$ python -q
>>> import numpy as np
>>> import numpy.linalg as la
>>> np.set_printoptions(precision=1, suppress=True, linewidth=140, sign=" ")
>>> mat = np.load("mat.npy")
>>> print(mat.round(1) + 0)
[[ 0.7  0.3 -0.3  0.6]
 [ 0.3  0.7  0.3 -0.6]
 [-0.3  0.3  0.7  0.6]
 [ 0.6 -0.6  0.6  0. ]]
>>> # symmetric
>>> ev, evecs = la.eigh(mat)
>>> print((ev > 1e-8).sum(), (ev < -1e-8).sum())
3 1
>>> P = np.triu(np.array([[0, 2, 2, -2], [-1, 1, 2, -2], [-1, 2, -2, -1], [-1, 1, 0, 1]]), 1) + np.eye(4)
>>> M2 = P @ mat @ la.inv(P)
>>> print(round(float(la.det(M2)), 1))
-1.0
>>> print(P @ mat - mat @ P)
[[-1.2  1.8 -1.2  1.8]
 [-1.8  1.2 -1.8  3.6]
 [-0.6  1.2 -0.6  0.7]
 [ 0.  -1.2  0.   0.6]]
>>> print(np.round(np.poly(M2), 1) + 0)
[ 1. -2.  0.  2. -1.]
>>> print(la.matrix_rank(M2))
4
>>> print(np.round(np.poly(mat), 1) + 0)
[ 1. -2.  0.  2. -1.]
>>> print(round(la.eigvals(mat).sum().real, 1))
2.0
>>> print(la.eigvals(mat))
[ 1. -1.  1.  1.]
>>> print(np.round(la.det(mat[::-1]), 1))
-1.0
>>> ev, evecs = la.eig(mat)
>>> print(np.sort(la.eigvals(mat.T)))
[-1.  1.  1.  1.]
>>> print(np.sort(la.eigvals(mat @ mat)))
[ 1.  1.  1.  1.]
>>> print(ev)
[ 1. -1.  1.  1.]
>>> print(np.sort(la.eigvals(la.inv(mat))))
[-1.  1.  1.  1.]
>>> print(np.round(np.prod(ev), 1))
-1.0
>>> M2 = np.array([[1, 1], [1, -1]])
>>> rng = np.random.default_rng(308)
>>> m1 = np.kron(M2, np.kron(M2, M2))[rng.permutation(8)][:3]
>>> print(m1)
[[ 1  1  1  1 -1 -1 -1 -1]
 [ 1  1 -1 -1 -1 -1  1  1]
 [ 1  1  1  1  1  1  1  1]]
>>> print(round(la.norm(m1[1], 1), 1), round(float(la.norm(m1[1], np.inf)), 1))
8.0 1.0
>>> print(np.round(la.norm(m1, 1), 1), round(float(la.norm(m1, np.inf)), 1))
3.0 8.0
>>> print(la.norm(m1, axis=1).argmax())
0
>>> M2 = m1 + rng.integers(-2, 3, (3, 1)) @ rng.integers(-2, 3, (1, 8))
>>> print(M2)
[[ 0 -1  2  0  1 -2  1 -1]
 [-1 -3  1 -3  3 -3  5  1]
 [-1 -3  3 -1  5 -1  5  1]]
>>> print(la.matrix_rank(M2 - m1, tol=1e-8))
1
>>> print(np.abs(M2 - m1).sum(axis=1))
[ 10  20  20]
>>> print(M2 - m1)
[[-1 -2  1 -1  2 -1  2  0]
 [-2 -4  2 -2  4 -2  4  0]
 [-2 -4  2 -2  4 -2  4  0]]
>>> t = np.radians(90)
>>> r_ = np.eye(8)
>>> r_[0, 0] = r_[3, 3] = np.cos(t)
>>> r_[0, 3], r_[3, 0] = -np.sin(t), np.sin(t)
>>> print(r_.round(1) + 0)
[[ 0.  0.  0. -1.  0.  0.  0.  0.]
 [ 0.  1.  0.  0.  0.  0.  0.  0.]
 [ 0.  0.  1.  0.  0.  0.  0.  0.]
 [ 1.  0.  0.  0.  0.  0.  0.  0.]
 [ 0.  0.  0.  0.  1.  0.  0.  0.]
 [ 0.  0.  0.  0.  0.  1.  0.  0.]
 [ 0.  0.  0.  0.  0.  0.  1.  0.]
 [ 0.  0.  0.  0.  0.  0.  0.  1.]]
>>> M2 = m1 @ r_.T
>>> print(np.abs(M2 - m1).max(axis=0))
[ 2.  0.  0.  2.  0.  0.  0.  0.]
